$ python -q
>>> import numpy as np
>>> np.set_printoptions(suppress=True, linewidth=160)
>>> rng = np.random.default_rng(6279)
>>> m1 = np.triu(rng.random((3, 3)) < 0.8, 1).astype(int)
>>> m1 = m1 + m1.T
>>> print(m1)
[[0 1 1]
 [1 0 1]
 [1 1 0]]
>>> print(m1 @ m1)
[[2 1 1]
 [1 2 1]
 [1 1 2]]
>>> print(np.argwhere(np.triu(m1)))
[[0 1]
 [0 2]
 [1 2]]
>>> print(np.trace(m1 @ m1 @ m1) // 6)
1
>>> print(m1.sum(axis=0))
[2 2 2]
>>> low = np.diag(m1.sum(axis=1)) - m1
>>> print(round(np.linalg.det(low[1:, 1:])))
3
>>> print(low)
[[ 2 -1 -1]
 [-1  2 -1]
 [-1 -1  2]]
>>> print(np.linalg.matrix_rank(low))
2
>>> J = np.array([[-1, -2, 0, 0, 0, 0],
...     [-1, 0, 0, 0, 0, 0],
...     [-2, -2, 0, 0, 0, 0],
...     [0, 0, -1, -2, 0, 0],
...     [0, 0, -1, 0, 0, 0],
...     [0, 0, -2, -2, 0, 0],
...     [0, 0, 0, 0, -1, -2],
...     [0, 0, 0, 0, -1, 0],
...     [0, 0, 0, 0, -2, -2]])
>>> print(J)
[[-1 -2  0  0  0  0]
 [-1  0  0  0  0  0]
 [-2 -2  0  0  0  0]
 [ 0  0 -1 -2  0  0]
 [ 0  0 -1  0  0  0]
 [ 0  0 -2 -2  0  0]
 [ 0  0  0  0 -1 -2]
 [ 0  0  0  0 -1  0]
 [ 0  0  0  0 -2 -2]]
>>> other = np.c_[J[:, :2] @ np.array([[-4, -1], [5, -2]]), np.array([-1, 2, 1, 4, 4, -4, 5, 3, 2])]
>>> print(other)
[[-6  5 -1]
 [ 4  1  2]
 [-2  6  1]
 [ 0  0  4]
 [ 0  0  4]
 [ 0  0 -4]
 [ 0  0  5]
 [ 0  0  3]
 [ 0  0  2]]
>>> print(np.round(np.linalg.lstsq(J, other[:, 0])[0], 3) + 0)
[-4.  5.  0.  0.  0.  0.]
>>> print(np.round(np.linalg.norm(np.linalg.qr(J)[0].T @ other, axis=0) ** 2 / ((other ** 2).sum(axis=0) + 1e-12), 3))
[1.    1.    0.348]
>>> print(np.linalg.matrix_rank(np.c_[J, other]))
7
>>> other = np.array([[-1, -1], [-4, -3], [4, -9], [5, -5], [3, -3], [5, 7]])
>>> other @ J
Traceback (most recent call last):
  File "<python-input-22>", line 1, in <module>
    other @ J
    ~~~~~~^~~
ValueError: matmul: Input operand 1 has a mismatch in its core dimension 0, with gufunc signature (n?,k),(k,m?)->(n?,m?) (size 9 is different from 2)
>>> print(np.linalg.matrix_rank(J @ other))
2
>>> print(np.linalg.matrix_rank(np.vstack([J, other.T])))
6
>>> print(J @ other)
[[  9   7]
 [  1   1]
 [ 10   8]
 [-14  19]
 [ -4   9]
 [-18  28]
 [-13 -11]
 [ -3   3]
 [-16  -8]]
>>> print(other.T @ J.T)
[[  9   1  10 -14  -4 -18 -13  -3 -16]
 [  7   1   8  19   9  28 -11   3  -8]]
>>> O, V = np.linalg.qr(J[:, :1])[0], np.linalg.qr(J[:, 1:])[0]
>>> s = np.linalg.svd(O.T @ V, compute_uv=False)
>>> print(round(float(np.linalg.norm(O @ O.T - V @ V.T, 2)), 3))
1.0
>>> print(np.round(np.degrees(np.arccos(s.clip(0, 1))), 3))
[30.]
>>> print(s.round(3))
[0.866]
>>> print((s > 0.9).sum())
0
>>> P = J @ np.linalg.solve(J.T @ J, J.T)
>>> print(np.linalg.matrix_rank(np.eye(9) - P))
3
>>> print(P.round(3))
[[ 0.667 -0.333  0.333  0.     0.     0.     0.     0.     0.   ]
 [-0.333  0.667  0.333  0.     0.     0.     0.     0.     0.   ]
 [ 0.333  0.333  0.667  0.     0.     0.     0.     0.     0.   ]
 [ 0.     0.     0.     0.667 -0.333  0.333  0.     0.     0.   ]
 [ 0.     0.     0.    -0.333  0.667  0.333  0.     0.     0.   ]
 [ 0.     0.     0.     0.333  0.333  0.667  0.     0.     0.   ]
 [ 0.     0.     0.     0.     0.     0.     0.667 -0.333  0.333]
 [ 0.     0.     0.     0.     0.     0.    -0.333  0.667  0.333]
 [ 0.     0.     0.     0.     0.     0.     0.333  0.333  0.667]]
>>> print(np.allclose(P @ P, P))
True
>>> print(round(np.trace(P), 3))
6.0
>>> print(np.round(np.linalg.eigvalsh(P), 3) + 0)
[0. 0. 0. 1. 1. 1. 1. 1. 1.]
>>> print(np.round(np.diag(P), 3))
[0.667 0.667 0.667 0.667 0.667 0.667 0.667 0.667 0.667]
>>> theta = np.radians(60)
>>> R = np.eye(6)
>>> R[1, 1] = R[4, 4] = np.cos(theta)
>>> R[1, 4], R[4, 1] = -np.sin(theta), np.sin(theta)
>>> print(R.round(3))
[[ 1.     0.     0.     0.     0.     0.   ]
 [ 0.     0.5    0.     0.    -0.866  0.   ]
 [ 0.     0.     1.     0.     0.     0.   ]
 [ 0.     0.     0.     1.     0.     0.   ]
 [ 0.     0.866  0.     0.     0.5    0.   ]
 [ 0.     0.     0.     0.     0.     1.   ]]
>>> other = J @ R.T
>>> print(np.round(np.abs(other - J).max(axis=0), 3))
[0.    1.732 0.    0.    1.732 0.   ]
>>> print(other.round(3))
[[-1.    -1.     0.     0.    -1.732  0.   ]
 [-1.     0.     0.     0.     0.     0.   ]
 [-2.    -1.     0.     0.    -1.732  0.   ]
 [ 0.     0.    -1.    -2.     0.     0.   ]
 [ 0.     0.    -1.     0.     0.     0.   ]
 [ 0.     0.    -2.    -2.     0.     0.   ]
 [ 0.     0.866  0.     0.    -0.5   -2.   ]
 [ 0.     0.866  0.     0.    -0.5    0.   ]
 [ 0.     1.732  0.     0.    -1.    -2.   ]]
>>> E = np.load("m.npy")
>>> print(E)
[[ 1 -1  7 -9]
 [ 0  1  1  3]
 [ 0  0  5  4]
 [ 0  0  0  3]]
>>> x = np.array([4, 9, 7, 0])
>>> y = E @ x
>>> coef, lr = np.zeros(4), 1 / np.linalg.norm(E, 2) ** 2
>>> for i in range(30):
...     coef -= lr * E.T @ (E @ coef - y)
...     if i % 5 == 0: print(i, round(np.linalg.norm(E @ coef - y), 3))
... 
0 29.757
5 8.308
10 7.487
15 7.299
20 7.124
25 6.953
>>> print(coef.round(3))
[0.548 1.132 6.984 0.55 ]
>>> print(np.round(np.linalg.norm(J), 3))
6.481
>>> np.zeros(9, 6)
Traceback (most recent call last):
  File "<python-input-56>", line 1, in <module>
    np.zeros(9, 6)
    ~~~~~~~~^^^^^^
TypeError: Cannot interpret '6' as a data type
>>> print(np.unravel_index(np.abs(J).argmax(), J.shape))
(np.int64(0), np.int64(1))
>>> print(np.diff(J, axis=0))
[[ 0  2  0  0  0  0]
 [-1 -2  0  0  0  0]
 [ 2  2 -1 -2  0  0]
 [ 0  0  0  2  0  0]
 [ 0  0 -1 -2  0  0]
 [ 0  0  2  2 -1 -2]
 [ 0  0  0  0  0  2]
 [ 0  0  0  0 -1 -2]]
>>> print(J.shape)
(9, 6)
>>> print(np.count_nonzero(J))
15
>>> print(np.abs(J).max())
2
>>> print(J - J[0])
[[ 0  0  0  0  0  0]
 [ 0  2  0  0  0  0]
 [-1  0  0  0  0  0]
 [ 1  2 -1 -2  0  0]
 [ 1  2 -1  0  0  0]
 [ 1  2 -2 -2  0  0]
 [ 1  2  0  0 -1 -2]
 [ 1  2  0  0 -1  0]
 [ 1  2  0  0 -2 -2]]
>>> ev, V = np.linalg.eig(E)
>>> print(ev)
[1. 1. 5. 3.]
>>> print(E @ E)
[[  1  -2  41 -11]
 [  0   1   6  16]
 [  0   0  25  32]
 [  0   0   0   9]]
>>> print([int(np.linalg.matrix_rank(np.linalg.matrix_power(E, p))) for p in range(1, 5)])
[4, 4, 4, 4]
>>> print(np.allclose(E @ E.T, E.T @ E))
False
>>> print(np.round(np.sort(np.abs(np.linalg.eigvals(E))), 3))
[1. 1. 3. 5.]
>>> print(np.linalg.matrix_power(E, 4))
[[   1   -4 1054 1170]
 [   0    1  156  352]
 [   0    0  625 1088]
 [   0    0    0   81]]
>>> print((E - E.T) / 2)
[[ 0.  -0.5  3.5 -4.5]
 [ 0.5  0.   0.5  1.5]
 [-3.5 -0.5  0.   2. ]
 [ 4.5 -1.5 -2.   0. ]]
>>> print(round(np.abs(np.linalg.eigvals(E)).max(), 3))
5.0
>>> E.inv()
Traceback (most recent call last):
  File "<python-input-72>", line 1, in <module>
    E.inv()
    ^^^^^
AttributeError: 'numpy.ndarray' object has no attribute 'inv'
>>> print(E @ E)
[[  1  -2  41 -11]
 [  0   1   6  16]
 [  0   0  25  32]
 [  0   0   0   9]]
>>> print(np.allclose(E, E.T))
False
>>> print(round(np.linalg.det(E), 3))
15.0
>>> A = 5 * np.eye(11) + np.ones((11, 11))
>>> print(A)
[[6. 1. 1. 1. 1. 1. 1. 1. 1. 1. 1.]
 [1. 6. 1. 1. 1. 1. 1. 1. 1. 1. 1.]
 [1. 1. 6. 1. 1. 1. 1. 1. 1. 1. 1.]
 [1. 1. 1. 6. 1. 1. 1. 1. 1. 1. 1.]
 [1. 1. 1. 1. 6. 1. 1. 1. 1. 1. 1.]
 [1. 1. 1. 1. 1. 6. 1. 1. 1. 1. 1.]
 [1. 1. 1. 1. 1. 1. 6. 1. 1. 1. 1.]
 [1. 1. 1. 1. 1. 1. 1. 6. 1. 1. 1.]
 [1. 1. 1. 1. 1. 1. 1. 1. 6. 1. 1.]
 [1. 1. 1. 1. 1. 1. 1. 1. 1. 6. 1.]
 [1. 1. 1. 1. 1. 1. 1. 1. 1. 1. 6.]]
>>> r0 = np.array([0, 5, 1, 2, 5, 3, 0, 3, 4, 1, 2])
>>> other = A + np.outer(r0, np.eye(11)[0])
>>> print(other)
[[6. 1. 1. 1. 1. 1. 1. 1. 1. 1. 1.]
 [6. 6. 1. 1. 1. 1. 1. 1. 1. 1. 1.]
 [2. 1. 6. 1. 1. 1. 1. 1. 1. 1. 1.]
 [3. 1. 1. 6. 1. 1. 1. 1. 1. 1. 1.]
 [6. 1. 1. 1. 6. 1. 1. 1. 1. 1. 1.]
 [4. 1. 1. 1. 1. 6. 1. 1. 1. 1. 1.]
 [1. 1. 1. 1. 1. 1. 6. 1. 1. 1. 1.]
 [4. 1. 1. 1. 1. 1. 1. 6. 1. 1. 1.]
 [5. 1. 1. 1. 1. 1. 1. 1. 6. 1. 1.]
 [2. 1. 1. 1. 1. 1. 1. 1. 1. 6. 1.]
 [3. 1. 1. 1. 1. 1. 1. 1. 1. 1. 6.]]
>>> print(round(np.linalg.det(other) / np.linalg.det(A), 3), np.round(1 + np.linalg.solve(A, r0)[0], 3))
0.675 0.675
>>> print(np.linalg.matrix_rank(np.linalg.inv(other) - np.linalg.inv(A), tol=1e-8))
1
>>> M = np.abs(np.array([[-3, -3, 3, -3, 0, -2, 3, -2, 0, -2],
...     [-2, 3, 1, -1, -1, 0, -3, 1, 3, -2],
...     [0, -3, 2, 3, -1, -1, -3, -1, -3, -2],
...     [-2, -2, 3, 2, -1, 1, -2, -2, 1, -1],
...     [2, 3, 0, 3, 2, -3, 2, 1, 2, 3],
...     [3, -1, -2, -2, 1, -1, 0, 0, -1, -1],
...     [-2, -2, 2, 1, -3, -1, 0, 0, -3, -3],
...     [2, 2, 1, 0, 2, 3, 3, 1, 1, 2],
...     [2, -1, 1, 0, 0, 3, 1, -3, -1, 3],
...     [2, 3, -2, -3, -3, 1, 3, 2, -3, -1]])) + np.eye(10)
>>> M = M / M.sum(axis=1, keepdims=True)
>>> print(M.round(3))
[[0.182 0.136 0.136 0.136 0.    0.091 0.136 0.091 0.    0.091]
 [0.111 0.222 0.056 0.056 0.056 0.    0.167 0.056 0.167 0.111]
 [0.    0.15  0.15  0.15  0.05  0.05  0.15  0.05  0.15  0.1  ]
 [0.111 0.111 0.167 0.167 0.056 0.056 0.111 0.111 0.056 0.056]
 [0.091 0.136 0.    0.136 0.136 0.136 0.091 0.045 0.091 0.136]
 [0.231 0.077 0.154 0.154 0.077 0.154 0.    0.    0.077 0.077]
 [0.111 0.111 0.111 0.056 0.167 0.056 0.056 0.    0.167 0.167]
 [0.111 0.111 0.056 0.    0.111 0.167 0.167 0.111 0.056 0.111]
 [0.125 0.062 0.062 0.    0.    0.188 0.062 0.188 0.125 0.188]
 [0.083 0.125 0.083 0.125 0.125 0.042 0.125 0.083 0.125 0.083]]
>>> other = np.linalg.invert(M)
Traceback (most recent call last):
  File "<python-input-86>", line 1, in <module>
    other = np.linalg.invert(M)
            ^^^^^^^^^^^^^^^^
AttributeError: module 'numpy.linalg' has no attribute 'invert'
>>> other = np.linalg.inv(M)
>>> print(np.round(M @ other, 3) + 0)
[[1. 0. 0. 0. 0. 0. 0. 0. 0. 0.]
 [0. 1. 0. 0. 0. 0. 0. 0. 0. 0.]
 [0. 0. 1. 0. 0. 0. 0. 0. 0. 0.]
 [0. 0. 0. 1. 0. 0. 0. 0. 0. 0.]
 [0. 0. 0. 0. 1. 0. 0. 0. 0. 0.]
 [0. 0. 0. 0. 0. 1. 0. 0. 0. 0.]
 [0. 0. 0. 0. 0. 0. 1. 0. 0. 0.]
 [0. 0. 0. 0. 0. 0. 0. 1. 0. 0.]
 [0. 0. 0. 0. 0. 0. 0. 0. 1. 0.]
 [0. 0. 0. 0. 0. 0. 0. 0. 0. 1.]]
>>> print(round(float(np.linalg.slogdet(M)[0]), 3))
1.0
>>> print(np.round(np.linalg.inv(other), 3) + 0)
[[0.182 0.136 0.136 0.136 0.    0.091 0.136 0.091 0.    0.091]
 [0.111 0.222 0.056 0.056 0.056 0.    0.167 0.056 0.167 0.111]
 [0.    0.15  0.15  0.15  0.05  0.05  0.15  0.05  0.15  0.1  ]
 [0.111 0.111 0.167 0.167 0.056 0.056 0.111 0.111 0.056 0.056]
 [0.091 0.136 0.    0.136 0.136 0.136 0.091 0.045 0.091 0.136]
 [0.231 0.077 0.154 0.154 0.077 0.154 0.    0.    0.077 0.077]
 [0.111 0.111 0.111 0.056 0.167 0.056 0.056 0.    0.167 0.167]
 [0.111 0.111 0.056 0.    0.111 0.167 0.167 0.111 0.056 0.111]
 [0.125 0.062 0.062 0.    0.    0.187 0.062 0.187 0.125 0.187]
 [0.083 0.125 0.083 0.125 0.125 0.042 0.125 0.083 0.125 0.083]]
>>> print(round(np.linalg.det(M) * np.linalg.det(other), 3))
1.0
